% python3 -q
>>> import numpy as np
>>> from numpy import linalg as LA
>>> np.set_printoptions(precision=2, suppress=True, linewidth=140)
>>> s = 5 * 0.9 ** np.arange(9)
>>> O, _ = LA.qr(np.array([[0.3, -1.2, 2.2, 2.3, -0.5, -1.1, 0.1, 0.3, 1.4],
...     [-0.7, 1.1, 0.7, -0.5, 0.5, 2.0, 0.1, 1.2, -0.4],
...     [-0.2, -0.7, 1.0, -1.5, -0.8, -1.3, 0.1, 0.7, -0.5],
...     [-1.2, -0.7, -0.2, -1.3, 0.0, -0.8, -2.4, -0.8, 0.1],
...     [-1.0, 0.9, 0.4, 1.1, -0.3, -0.6, -0.2, 1.1, -0.2],
...     [-0.8, -1.4, 0.2, -1.0, 0.6, 0.0, 0.0, 0.9, 0.7],
...     [-0.7, 1.4, -1.3, 0.9, 1.0, -0.9, 0.4, -1.1, -1.2],
...     [0.0, -0.3, 0.6, -0.4, -0.8, 0.8, 0.0, 1.2, -0.7],
...     [-0.6, 0.8, -0.5, -1.9, -0.9, 1.3, 0.8, 0.0, -0.2]]))
>>> rng = np.random.default_rng(211)
>>> F = rng.normal(size=(40, 9)) * s @ O
>>> F.round(2) + 0
array([[ -0.46,  -5.83,   3.47,  -2.73,  -0.13,  -0.56,   6.25,  -5.03,   2.65],
       [ -0.75,  -1.09,  -0.23,   3.07,   0.96,  -0.03,  -0.34,   1.59,   0.67],
       [  2.74,   7.01,  -7.94,   0.56,  -0.95,   1.88,   1.38,   4.7 ,   2.44],
       [ -0.37,   0.64,  -2.71,   3.29,   3.7 ,   0.77,   2.45,  -1.07,  -1.12],
       [ -5.34,   2.54,   2.1 ,   0.03,   4.49,  -4.26,  -0.69,   4.11,   0.81],
       [  0.27,  -2.74,   5.25,   8.09,   5.37,   3.02,   2.05, -11.17,   1.34],
       [ -1.32,  -3.51,   2.28,   0.77,   3.91,  -1.  ,   3.87,  -0.71,  -0.7 ],
       [ -8.89,  -0.67,   1.31,  -1.72,   4.29,  -7.62,   1.51,  -3.41,  -4.78],
       [ -1.03,   2.87,  -1.32,   1.68,  -1.84,   4.39,   2.23,   0.09,  -2.63],
       [  0.04,  -0.78,  -5.08,   4.11,   0.99,  -1.29,  -0.26,  -6.26,  -5.07],
       [  5.39,  -0.18,  -4.79,  -2.76,   9.59,  -9.53,  -0.05,   0.27,  -0.51],
       [  3.48,  -3.71,  -0.57,   8.23,   0.25,   0.07,  -1.48,  -5.07,  -1.88],
       [ -0.7 ,   2.6 ,  -6.14,   4.46,  -3.08,   4.67,   5.39,   3.92,   0.8 ],
       [ -5.09,   4.07,   0.87,   3.22,   3.29,  -0.32,   2.89,  -0.53,   1.42],
       [  0.08,   1.71,   2.15,  -6.23,   0.38,  -0.29,   0.12,   2.07,   1.86],
       [ -3.98,  -1.01,  -0.96,   1.79,   2.15,  -0.97,  -2.78,   1.62,  -2.27],
       [ -0.05,   2.82,  -0.76,  -0.51,  -7.71,   0.16,  -0.3 ,  -1.25,  -2.59],
       [  0.2 ,  -1.2 ,  -1.96,   2.8 ,   4.15,  -5.01,  -0.53,  -2.05,  -3.1 ],
       [  0.  ,   2.2 ,   0.37,   1.78,   6.6 ,  -6.77,   1.23,  -1.1 ,   1.19],
       [  1.2 ,  -1.9 ,  -1.35,   1.02,   2.34,  -6.49,   1.16,  -2.67,  -3.61],
       [ -2.38,   0.98,   1.17,   5.01,  -4.04,   3.69,   1.55,   0.1 ,   2.64],
       [ -1.47,   6.27,  -1.69,  -2.59,   0.14,   2.78,   7.17,   0.81,   0.67],
       [ -0.02,  -1.94,   0.71,   1.68,   0.08,   0.17,  -0.16,  -4.06,   1.32],
       [ -0.38,   0.51,   3.53,   8.47,   2.16,   6.41,  -1.51,   2.15,   0.18],
       [ -3.94,  -3.43,   4.68,  -0.84,   1.78,  -3.65,  -1.37,   0.69,   1.67],
       [ -3.93,  -2.9 ,   9.96,  -1.03,  -3.09,   6.34,  -1.65,  -1.56,   2.  ],
       [  5.95,  -1.09,  -2.06,  -1.74,  -0.24,   1.29,   3.88,  -0.5 ,   0.32],
       [ -1.03,  -5.43,  -2.49,   3.39,   4.67,  -5.55,   4.22,   7.45,  -3.72],
       [  0.16,   0.8 ,  -1.95,   0.3 ,   3.31,  -1.88,  -8.31,  -1.96,   1.62],
       [  0.1 ,   1.76,   5.43,   0.43,   3.14,   3.16,  -1.3 ,  -1.6 ,   6.2 ],
       [  2.45,  -6.58,   6.7 ,   3.44,   2.18,   0.15,  -0.97,  -1.94,   3.59],
       [  4.64,  -3.47,   0.98,   5.97,   0.51,  -3.03,   0.84,   1.13,   2.4 ],
       [ -4.83,  -2.8 ,  -1.14,  -1.11,  -2.94,   0.93,   0.09,   0.49,   4.1 ],
       [ -2.26,  -1.71,   2.94,  -1.88,  -1.14,   2.58,  -3.06,  -2.24,   1.38],
       [  4.34,  -1.76,   0.  ,  -2.9 ,  -0.24,  -2.42,  -5.04,  -2.23,   2.94],
       [  1.43,   0.84,  -1.86,   1.62,   3.25,   1.31,  -1.79,   2.53,  -0.02],
       [  4.74,   1.66,  -8.22,  -3.47,   0.88,  -2.68,   0.87,   0.98,  -1.85],
       [  0.81,  -3.79,   9.  ,   1.16,  -4.78,  -0.1 ,   4.32,  -0.38,   4.59],
       [ -5.13,  -2.62,  -4.61,  -5.25,   0.89,   3.76,  -7.08,  -0.33,   1.09],
       [  5.98,  -2.21,   2.78,   6.37,   2.92,  -1.78,   0.28,  -3.56,   3.06]])
>>> B = F / np.sqrt((F ** 2).mean(axis=1, keepdims=True))
>>> B[4]
array([-1.64,  0.78,  0.64,  0.01,  1.38, -1.31, -0.21,  1.26,  0.25])
>>> LA.norm(B, axis=1)
array([3., 3., 3., 3., 3., 3., 3., 3., 3., 3., 3., 3., 3., 3., 3., 3., 3., 3., 3., 3., 3., 3., 3., 3., 3., 3., 3., 3., 3., 3., 3., 3., 3.,
       3., 3., 3., 3., 3., 3., 3.])
>>> dist = LA.norm(F[:, None] - F[None], axis=-1)
>>> dist.mean(axis=1).argmax()
np.int64(10)
>>> (dist + 1e9 * np.eye(40)).round(6).argmin(axis=1)
array([ 6, 35, 12,  1, 15, 39,  1, 19, 20, 17, 18, 39,  8,  3, 33,  1,  8, 19, 17, 17,  8,  8,  1, 20,  6, 33, 36,  6, 34, 33, 39, 39, 33,
       22, 28,  1, 26, 30, 33, 31])
>>> LA.matrix_rank(dist ** 2)
np.int64(11)
>>> np.unravel_index(dist.round(6).argmax(), dist.shape)
(np.int64(10), np.int64(25))
>>> E = np.array([[-5, -4, -2, 2, -4, -3, -1, 3],
...     [-4, -4, 4, 0, -1, 4, 2, -5],
...     [1, 2, -3, 2, 5, 1, 2, -2],
...     [2, -5, -5, 4, 2, -5, 1, 4],
...     [4, 1, -1, 0, -3, -5, -5, 4],
...     [5, -3, 1, -3, -5, -3, 5, 3],
...     [-3, -3, 5, -5, 1, 5, 2, -1],
...     [2, -2, -1, 5, 5, 3, 0, -2]])
>>> lab = rng.permutation(8)
>>> B = E[:, lab] * rng.choice([-1, 1], 8)
>>> B
array([[-2, -3, -5,  2,  4,  1, -3, -4],
       [ 4,  5, -4,  0,  4, -2,  4, -1],
       [-3,  2,  1,  2, -2, -2,  1,  5],
       [-5, -4,  2,  4,  5, -1, -5,  2],
       [-1, -4,  4,  0, -1,  5, -5, -3],
       [ 1, -3,  5, -3,  3, -5, -3, -5],
       [ 5,  1, -3, -5,  3, -2,  5,  1],
       [-1,  2,  2,  5,  2,  0,  3,  5]])
>>> left, _, Vh = LA.svd(E.T @ B)
>>> np.round(left @ Vh, 2) + 0
array([[ 0.,  0.,  1.,  0.,  0.,  0.,  0.,  0.],
       [ 0.,  0.,  0.,  0., -1.,  0.,  0.,  0.],
       [ 1.,  0.,  0.,  0.,  0.,  0.,  0.,  0.],
       [ 0.,  0.,  0.,  1.,  0.,  0.,  0.,  0.],
       [ 0.,  0.,  0.,  0.,  0.,  0.,  0.,  1.],
       [ 0.,  0.,  0.,  0.,  0.,  0.,  1.,  0.],
       [ 0.,  0.,  0.,  0.,  0., -1.,  0.,  0.],
       [ 0., -1.,  0.,  0.,  0.,  0.,  0.,  0.]])
>>> u = np.array([-1, 0, 0])
>>> np.convolve(E[1], u)
array([ 4,  4, -4,  0,  1, -4, -2,  5,  0,  0])
>>> O, R = LA.qr(E)
>>> np.round(O @ R, 2) + 0
array([[-5., -4., -2.,  2., -4., -3., -1.,  3.],
       [-4., -4.,  4.,  0., -1.,  4.,  2., -5.],
       [ 1.,  2., -3.,  2.,  5.,  1.,  2., -2.],
       [ 2., -5., -5.,  4.,  2., -5.,  1.,  4.],
       [ 4.,  1., -1.,  0., -3., -5., -5.,  4.],
       [ 5., -3.,  1., -3., -5., -3.,  5.,  3.],
       [-3., -3.,  5., -5.,  1.,  5.,  2., -1.],
       [ 2., -2., -1.,  5.,  5.,  3.,  0., -2.]])
>>> print(round(np.trace(O @ O.T), 2))
8.0
>>> np.abs(np.diag(R))
array([10.  ,  8.9 ,  8.35,  5.46,  8.19,  2.13,  3.22,  1.13])
>>> O.shape, R.shape
((8, 8), (8, 8))
>>> np.allclose(R.T @ R, E.T @ E)
True
>>> O
array([[-0.5 , -0.33, -0.44, -0.2 , -0.41, -0.25, -0.4 , -0.16],
       [-0.4 , -0.35,  0.32,  0.4 , -0.17,  0.11,  0.51, -0.4 ],
       [ 0.1 ,  0.2 , -0.32, -0.02,  0.46, -0.33,  0.11, -0.72],
       [ 0.2 , -0.61, -0.5 , -0.11,  0.3 ,  0.38,  0.26,  0.14],
       [ 0.4 ,  0.01,  0.05, -0.01, -0.36,  0.57, -0.34, -0.51],
       [ 0.5 , -0.46,  0.34, -0.32, -0.2 , -0.52,  0.09, -0.08],
       [-0.3 , -0.26,  0.48, -0.3 ,  0.55,  0.18, -0.42, -0.11],
       [ 0.2 , -0.27, -0.03,  0.77,  0.17, -0.21, -0.46,  0.08]])
>>> C = F[[10, 4]].astype(float)
>>> for _ in range(6):
...     lab = LA.norm(F[:, None] - C, axis=-1).argmin(axis=1)
...     C = np.array([F[lab == j].mean(axis=0) for j in range(2)])
... 
>>> lab
array([1, 1, 0, 0, 1, 1, 1, 0, 1, 0, 0, 1, 1, 1, 1, 1, 1, 0, 0, 0, 1, 1, 1, 1, 1, 1, 0, 0, 1, 1, 1, 1, 1, 1, 1, 1, 0, 1, 1, 1])
>>> np.bincount(lab)
array([11, 29])
>>> C[1] - C[0]
array([-1.57, -0.83,  4.65,  0.74, -2.85,  4.53, -1.47, -0.44,  3.14])
>>> np.allclose(E @ E.T, E.T @ E)
False
>>> (E - E.T) / 2
array([[ 0. ,  0. , -1.5,  0. , -4. , -4. ,  1. ,  0.5],
       [ 0. ,  0. ,  1. ,  2.5, -1. ,  3.5,  2.5, -1.5],
       [ 1.5, -1. ,  0. ,  3.5,  3. ,  0. , -1.5, -0.5],
       [ 0. , -2.5, -3.5,  0. ,  1. , -1. ,  3. , -0.5],
       [ 4. ,  1. , -3. , -1. ,  0. ,  0. , -3. , -0.5],
       [ 4. , -3.5,  0. ,  1. ,  0. ,  0. ,  0. ,  0. ],
       [-1. , -2.5,  1.5, -3. ,  3. ,  0. ,  0. , -0.5],
       [-0.5,  1.5,  0.5,  0.5,  0.5,  0. ,  0.5,  0. ]])
>>> (E + E.T) / 2
array([[-5. , -4. , -0.5,  2. ,  0. ,  1. , -2. ,  2.5],
       [-4. , -4. ,  3. , -2.5,  0. ,  0.5, -0.5, -3.5],
       [-0.5,  3. , -3. , -1.5,  2. ,  1. ,  3.5, -1.5],
       [ 2. , -2.5, -1.5,  4. ,  1. , -4. , -2. ,  4.5],
       [ 0. ,  0. ,  2. ,  1. , -3. , -5. , -2. ,  4.5],
       [ 1. ,  0.5,  1. , -4. , -5. , -3. ,  5. ,  3. ],
       [-2. , -0.5,  3.5, -2. , -2. ,  5. ,  2. , -0.5],
       [ 2.5, -3.5, -1.5,  4.5,  4.5,  3. , -0.5, -2. ]])
>>> np.round(LA.det(E), 2)
np.float64(258030.0)
>>> B = np.array([[9, -7, 5, 7, 2, -3, -8],
...     [0, -7, -8, -5, 2, -1, -5],
...     [3, -1, 0, 4, 0, -3, -2],
...     [9, 1, -2, 4, -4, 2, -7],
...     [-1, -3, -3, 0, 2, 9, -3],
...     [-3, -5, -3, -9, -3, 0, 0],
...     [-1, 9, -8, -5, 7, 5, 2]])
>>> feats = np.tril(B)
>>> feats
array([[ 9,  0,  0,  0,  0,  0,  0],
       [ 0, -7,  0,  0,  0,  0,  0],
       [ 3, -1,  0,  0,  0,  0,  0],
       [ 9,  1, -2,  4,  0,  0,  0],
       [-1, -3, -3,  0,  2,  0,  0],
       [-3, -5, -3, -9, -3,  0,  0],
       [-1,  9, -8, -5,  7,  5,  2]])
>>> W1 = np.array([[1, 2, -2, 0, -3, -2],
...     [0, -3, 2, 1, 3, -2],
...     [0, 1, -3, 1, -1, 1],
...     [0, -1, 2, -2, -3, 0],
...     [-2, 1, 1, 1, 2, 3],
...     [2, -3, -3, -2, 1, -1],
...     [1, 0, -3, 1, -3, 3]])
>>> b = np.array([2, 2, 0, 2, 1, 2])
>>> act = np.maximum(feats @ W1 + b, 0)
>>> act
array([[11, 20,  0,  2,  0,  0],
       [ 2, 23,  0,  0,  0, 16],
       [ 5, 11,  0,  1,  0,  0],
       [11, 11,  0,  0,  0,  0],
       [ 0,  8,  7,  0,  2, 13],
       [ 5, 14,  0,  9, 19,  6],
       [ 0,  0, 20, 12, 67,  0]])
>>> (act > 0).astype(int)
array([[1, 1, 0, 1, 0, 0],
       [1, 1, 0, 0, 0, 1],
       [1, 1, 0, 1, 0, 0],
       [1, 1, 0, 0, 0, 0],
       [0, 1, 1, 0, 1, 1],
       [1, 1, 0, 1, 1, 1],
       [0, 0, 1, 1, 1, 0]])
>>> (act > 0).mean(axis=0)
array([0.71, 0.86, 0.29, 0.57, 0.43, 0.43])
>>> C = np.array([[-3, 5], [-5, -1], [0, 2], [-2, 0], [0, -5], [4, -5]])
>>> W1 @ C
array([[-21,  24],
       [  5,   2],
       [ -3,  -7],
       [  9,  20],
       [ 11, -34],
       [  9,   7],
       [  7,  -1]])
